$ python -q
>>> import numpy as np
>>> np.set_printoptions(suppress=True, linewidth=100)
>>> mat = np.load("sample4.npy")
>>> mat
array([[ -2.4, -10.2,  11.5,  -0.1,  -6. ,  -5.7],
       [ -3.3,  -7.9,   9.4,   3.2,  -4.8,  -6. ],
       [  0.1,  -7. ,   9.2,  -2.9,  -4. ,  -2.8],
       [ -0.8,  -5.1,   6.4,   0. ,  -3. ,  -3. ],
       [ -2.6,  -7.7,   8.5,   3.2,  -5.6,  -6.1],
       [  1. ,  -1.8,   2.5,  -3.2,  -1.5,   0.2],
       [  1.3,  -2.1,   2.8,  -3.1,  -0.6,   0.5]])
>>> vec = np.array([0, 0, 3, 1, 1, 2])
>>> rhs = mat @ vec
>>> np.round(np.linalg.lstsq(mat, rhs)[0], 1) + 0
array([0., 0., 3., 1., 1., 2.])
>>> rng = np.random.default_rng(64)
>>> rhs = rhs + 0.1 * rng.normal(size=7)
>>> rhs.round(1)
array([16.9, 14.6, 15. , 10.3, 11. ,  3.3,  5.6])
>>> c, *_ = np.linalg.lstsq(mat, rhs)
>>> c.round(1) + 0
array([0. , 0.1, 3. , 1. , 0.8, 2. ])
>>> np.round(mat.T @ (rhs - mat @ c), 1) + 0
array([0., 0., 0., 0., 0., 0.])
>>> E = np.loadtxt("m.csv", delimiter=",")
>>> E
array([[ 6.,  2.,  8.,  4.,  9.,  1., -5.],
       [ 6.,  5., -4.,  2., -5.,  5., -6.],
       [ 6., -9.,  0.,  5.,  1., -7., -5.],
       [-3., -3., -2.,  8.,  1.,  8., -7.],
       [-3., -7.,  7., -8.,  8., -7.,  7.],
       [ 8., -4., -3.,  4., -9., -1.,  8.],
       [-4., -7.,  6., -7., -4.,  5., -7.]])
>>> lab = rng.permutation(7)
>>> lab
array([6, 5, 3, 4, 1, 0, 2])
>>> M2 = E[lab][:, lab]
>>> np.allclose(M2, E)
False
>>> np.trace(M2)
np.float64(19.0)
>>> M2
array([[-7.,  5., -7., -4., -7., -4.,  6.],
       [ 8., -1.,  4., -9., -4.,  8., -3.],
       [-7.,  8.,  8.,  1., -3., -3., -2.],
       [ 7., -7., -8.,  8., -7., -3.,  7.],
       [-6.,  5.,  2., -5.,  5.,  6., -4.],
       [-5.,  1.,  4.,  9.,  2.,  6.,  8.],
       [-5., -7.,  5.,  1., -9.,  6.,  0.]])
>>> def softmax(z):
...     e = np.exp(z - z.max(axis=-1, keepdims=True))
...     return e / e.sum(axis=-1, keepdims=True)
... 
>>> np.round(softmax(10 * E[3]), 1) + 0
array([0. , 0. , 0. , 0.5, 0. , 0.5, 0. ])
>>> att = E @ E.T / np.sqrt(7)
>>> softmax(att)[3] @ E
array([-3., -3., -2.,  8.,  1.,  8., -7.])
>>> M = np.array([[2.3, 1.0, -2.0, -1.0],
...     [-1.0, -0.7, -2.0, 0.0],
...     [-1.0, -1.0, 2.3, 0.0],
...     [2.0, 1.0, -2.0, -0.7]])
>>> U, sv, Vh = np.linalg.svd(M)
>>> sv.round(1) + 0
array([5.2, 2.4, 0.7, 0. ])
>>> M2 = U[:, :3] @ np.diag(sv[:3]) @ Vh[:3]
>>> np.linalg.matrix_rank(M2)
np.int64(3)
>>> M2.round(1) + 0
array([[ 2.3,  1. , -2. , -1. ],
       [-1. , -0.7, -2. ,  0. ],
       [-1. , -1. ,  2.3,  0. ],
       [ 2. ,  1. , -2. , -0.7]])
>>> round(float(np.linalg.norm(M - M2, 2)), 1), round(float(sv[3]), 1)
(0.0, 0.0)
>>> w1 = np.array([[4, 4, -8, -9, 2],
...     [-7, 7, -6, 6, 9],
...     [-6, -7, -7, 3, 5],
...     [8, -5, -5, -4, -2]])
>>> c = np.array([2, 0, 1, 0, 0])
>>> act = np.maximum(M @ w1 + c, 0)
>>> act.round(1)
array([[ 8.2, 35.2,  0. ,  0. ,  5.6],
       [14.9,  5.1, 27.2,  0. ,  0. ],
       [ 0. ,  0. ,  0. ,  9.9,  0.5],
       [ 9.4, 32.5,  0. ,  0. ,  4.4]])
>>> np.linalg.matrix_rank(act)
np.int64(4)
>>> Z = np.array([[9, 9], [5, 2], [8, 6], [8, 4], [1, 1]])
>>> np.round(act @ Z, 1)
array([[255.4, 149.8],
       [377.2, 307.5],
       [ 79.7,  40.1],
       [251.5, 154. ]])
>>> (act @ Z).round(6).argmax(axis=1)
array([0, 0, 0, 0])
>>> lab = rng.permutation(4)
>>> lab
array([2, 3, 0, 1])
>>> M2 = M[lab][:, lab]
>>> round(np.linalg.det(M2), 1), round(np.linalg.det(M[lab]), 1)
(np.float64(-0.3), np.float64(-0.3))
>>> np.diag(M2)
array([ 2.3, -0.7,  2.3, -0.7])
>>> np.round(np.sort(np.abs(np.linalg.eigvals(M2))), 1)
array([0.3, 0.3, 0.9, 3.5])
>>> np.allclose(M2, M)
False
>>> J = np.load("data.npy")
>>> J
array([[ 0.9,  2.1, -2. ,  1.7,  0.8,  1.2],
       [ 0.5,  1.5, -3.4,  0.4,  1.1,  2.8],
       [ 1. ,  0.1,  0.4,  1.2, -1.1, -2.7],
       [-0.5,  1.1, -2. , -0.9,  1.3,  3.3],
       [ 0.5,  0.3,  0.8, -0.1,  1.6,  1.2],
       [ 1.8,  0.1, -1.5,  2.2,  1.2,  1.3],
       [-2.5,  2.9,  1.7, -3.2,  0.3, -0.6],
       [-1. , -1.9, -0.9, -0.9,  0.6,  0.9],
       [ 1.8,  0.7, -0.3,  4.7,  0.5, -1.8],
       [-0.4, -1.6, -0.6, -2.7, -0.4,  1. ],
       [-1.7,  3. , -0.3, -0.8,  0.3,  0.5],
       [-1.1,  2. , -0.4, -1.9,  0.4,  1.2],
       [ 1.2, -1.5,  2.6,  1. , -0.8, -1.8],
       [-0.8,  1.6,  0.8,  0. , -1.5, -1.9],
       [-0.4, -1.7, -0.1, -0.4, -2.3, -1.5],
       [ 0.3, -1.5, -0.5,  0.8, -1.7, -1.4],
       [ 0.2,  0.9,  0.8, -0.3,  1.4, -1.5],
       [ 0.4, -0.4, -1.5, -0.2, -0.4, -0.4]])
>>> Z = J[[2, 11]].astype(float)
>>> for _ in range(3):
...     lab = np.linalg.norm(J[:, None] - Z, axis=-1).argmin(axis=1)
...     Z = np.array([J[lab == j].mean(axis=0) for j in range(2)])
... 
>>> lab
array([1, 1, 0, 1, 1, 0, 1, 1, 0, 1, 1, 1, 0, 0, 0, 0, 0, 0])
>>> np.bincount(lab)
array([9, 9])
>>> np.round(Z[1] - Z[0], 1)
array([-1.2,  1.2, -0.9, -1.9,  1.2,  2.6])
>>> Z.round(1)
array([[ 0.6, -0.2,  0.1,  1. , -0.5, -1.3],
       [-0.6,  1. , -0.8, -0.9,  0.7,  1.3]])
>>> F = np.loadtxt("arr.csv", delimiter=",")
>>> F
array([[0., 0., 0., 0., 1., 0., 0., 0., 0.],
       [0., 0., 1., 0., 0., 0., 0., 0., 0.],
       [0., 0., 0., 0., 0., 0., 0., 1., 0.],
       [0., 1., 0., 0., 0., 0., 0., 0., 0.],
       [0., 0., 0., 0., 0., 0., 1., 0., 0.],
       [0., 0., 0., 1., 0., 0., 0., 0., 0.],
       [0., 0., 0., 0., 0., 0., 0., 0., 1.],
       [1., 0., 0., 0., 0., 0., 0., 0., 0.],
       [0., 0., 0., 0., 0., 1., 0., 0., 0.]])
>>> vec = np.array([1, 0, 1, 0, 2, 1, 1, 0, 1])
>>> round(float(np.linalg.det(F)), 1)
1.0
>>> round(float(np.linalg.norm(vec)), 1), np.round(np.linalg.norm(F @ vec), 1)
(3.0, np.float64(3.0))
>>> F.T @ (F @ vec)
array([1., 0., 1., 0., 2., 1., 1., 0., 1.])
>>> 9 - np.linalg.matrix_rank(F - np.eye(9), tol=1e-8)
np.int64(1)
>>> np.round(np.sort(np.abs(np.degrees(np.angle(np.linalg.eigvals(F))))), 1)
array([  0.,  40.,  40.,  80.,  80., 120., 120., 160., 160.])
>>> np.round(np.linalg.inv(F), 1)
array([[0., 0., 0., 0., 0., 0., 0., 1., 0.],
       [0., 0., 0., 1., 0., 0., 0., 0., 0.],
       [0., 1., 0., 0., 0., 0., 0., 0., 0.],
       [0., 0., 0., 0., 0., 1., 0., 0., 0.],
       [1., 0., 0., 0., 0., 0., 0., 0., 0.],
       [0., 0., 0., 0., 0., 0., 0., 0., 1.],
       [0., 0., 0., 0., 1., 0., 0., 0., 0.],
       [0., 0., 1., 0., 0., 0., 0., 0., 0.],
       [0., 0., 0., 0., 0., 0., 1., 0., 0.]])
>>> np.round(np.abs(np.linalg.eigvals(F)), 1)
array([1., 1., 1., 1., 1., 1., 1., 1., 1.])
>>> [p for p in range(1, 25) if np.allclose(np.linalg.matrix_power(F, p), np.eye(9))]
[9, 18]
>>> Q, V = np.linalg.qr(F[:, :4])[0], np.linalg.qr(F[:, 4:])[0]
>>> sv = np.linalg.svd(Q.T @ V, compute_uv=False)
>>> np.degrees(np.arccos(sv.clip(0, 1)))
array([90., 90., 90., 90.])
>>> round(np.linalg.norm(Q @ Q.T - V @ V.T, 2), 1)
np.float64(1.0)
>>> sv
array([0., 0., 0., 0.])
>>> lab = rng.permutation(9)
>>> lab
array([4, 8, 7, 3, 6, 0, 1, 2, 5])
>>> M2 = F[lab][:, lab]
>>> np.allclose(M2, F)
False
>>> ang = np.radians(45)
>>> R = np.eye(9)
>>> R[7, 7] = R[1, 1] = np.cos(ang)
>>> R[7, 1], R[1, 7] = -np.sin(ang), np.sin(ang)
>>> R.round(1)
array([[ 1. ,  0. ,  0. ,  0. ,  0. ,  0. ,  0. ,  0. ,  0. ],
       [ 0. ,  0.7,  0. ,  0. ,  0. ,  0. ,  0. ,  0.7,  0. ],
       [ 0. ,  0. ,  1. ,  0. ,  0. ,  0. ,  0. ,  0. ,  0. ],
       [ 0. ,  0. ,  0. ,  1. ,  0. ,  0. ,  0. ,  0. ,  0. ],
       [ 0. ,  0. ,  0. ,  0. ,  1. ,  0. ,  0. ,  0. ,  0. ],
       [ 0. ,  0. ,  0. ,  0. ,  0. ,  1. ,  0. ,  0. ,  0. ],
       [ 0. ,  0. ,  0. ,  0. ,  0. ,  0. ,  1. ,  0. ,  0. ],
       [ 0. , -0.7,  0. ,  0. ,  0. ,  0. ,  0. ,  0.7,  0. ],
       [ 0. ,  0. ,  0. ,  0. ,  0. ,  0. ,  0. ,  0. ,  1. ]])
>>> M2 = F @ R.T
>>> np.allclose(np.linalg.norm(F, axis=1), np.linalg.norm(M2, axis=1))
True
>>> np.allclose(F @ F.T, M2 @ M2.T)
True
>>> M2.round(1)
array([[ 0. ,  0. ,  0. ,  0. ,  1. ,  0. ,  0. ,  0. ,  0. ],
       [ 0. ,  0. ,  1. ,  0. ,  0. ,  0. ,  0. ,  0. ,  0. ],
       [ 0. ,  0.7,  0. ,  0. ,  0. ,  0. ,  0. ,  0.7,  0. ],
       [ 0. ,  0.7,  0. ,  0. ,  0. ,  0. ,  0. , -0.7,  0. ],
       [ 0. ,  0. ,  0. ,  0. ,  0. ,  0. ,  1. ,  0. ,  0. ],
       [ 0. ,  0. ,  0. ,  1. ,  0. ,  0. ,  0. ,  0. ,  0. ],
       [ 0. ,  0. ,  0. ,  0. ,  0. ,  0. ,  0. ,  0. ,  1. ],
       [ 1. ,  0. ,  0. ,  0. ,  0. ,  0. ,  0. ,  0. ,  0. ],
       [ 0. ,  0. ,  0. ,  0. ,  0. ,  1. ,  0. ,  0. ,  0. ]])
>>> round(np.linalg.det(R), 1), round(np.trace(R), 1)
(np.float64(1.0), np.float64(8.4))
>>> np.round(np.linalg.svd(F, compute_uv=False), 1), np.round(np.linalg.svd(M2, compute_uv=False), 1)
(array([1., 1., 1., 1., 1., 1., 1., 1., 1.]), array([1., 1., 1., 1., 1., 1., 1., 1., 1.]))
